$ ipython --no-banner

In [1]: import numpy as np

In [2]: from numpy import linalg as LA

In [3]: np.set_printoptions(precision=2, suppress=True, linewidth=120)

In [4]: rng = np.random.default_rng(548)

In [5]: A = np.triu(rng.random((5, 5)) < 0.5, 1).astype(int)

In [6]: A = A + A.T

In [7]: print(A)
[[0 0 0 0 1]
 [0 0 1 0 0]
 [0 1 0 1 1]
 [0 0 1 0 1]
 [1 0 1 1 0]]

In [8]: vec = np.array([0, 2, -2, 3, -3])

In [9]: h = np.maximum(A @ vec, 0)

In [10]: print(np.maximum(A @ (3 * vec), 0))
[0 0 6 0 3]

In [11]: print(np.tanh(A @ vec))
[-1.   -0.96  0.96 -1.    0.76]

In [12]: print(np.flatnonzero(h > 1e-9))
[2 4]

In [13]: print(np.maximum(A @ vec, 0) - np.maximum(-A @ vec, 0))
[-3 -2  2 -5  1]

In [14]: print(h)
[0 0 2 0 1]

In [15]: print(A * (h > 1e-9)[:, None])
[[0 0 0 0 0]
 [0 0 0 0 0]
 [0 1 0 1 1]
 [0 0 0 0 0]
 [1 0 1 1 0]]

In [16]: w, evecs = LA.eigh(A)

In [17]: print(w.round(2) + 0)
[-1.62 -1.3   0.    0.62  2.3 ]

In [18]: print(np.round(evecs.T @ evecs, 2) + 0)
[[1. 0. 0. 0. 0.]
 [0. 1. 0. 0. 0.]
 [0. 0. 1. 0. 0.]
 [0. 0. 0. 1. 0.]
 [0. 0. 0. 0. 1.]]

In [19]: print(np.round(evecs.T @ A @ evecs, 2) + 0)
[[-1.62  0.    0.    0.    0.  ]
 [ 0.   -1.3   0.    0.    0.  ]
 [ 0.    0.    0.    0.    0.  ]
 [ 0.    0.    0.    0.62  0.  ]
 [ 0.    0.    0.    0.    2.3 ]]

In [20]: print(np.round(w.sum(), 2), np.trace(A))
-0.0 0

In [21]: print(np.abs(evecs[:, -1]).round(6).argmax())
2

In [22]: print(np.round(evecs @ np.diag(w) @ evecs.T, 2) + 0)
[[0. 0. 0. 0. 1.]
 [0. 0. 1. 0. 0.]
 [0. 1. 0. 1. 1.]
 [0. 0. 1. 0. 1.]
 [1. 0. 1. 1. 0.]]
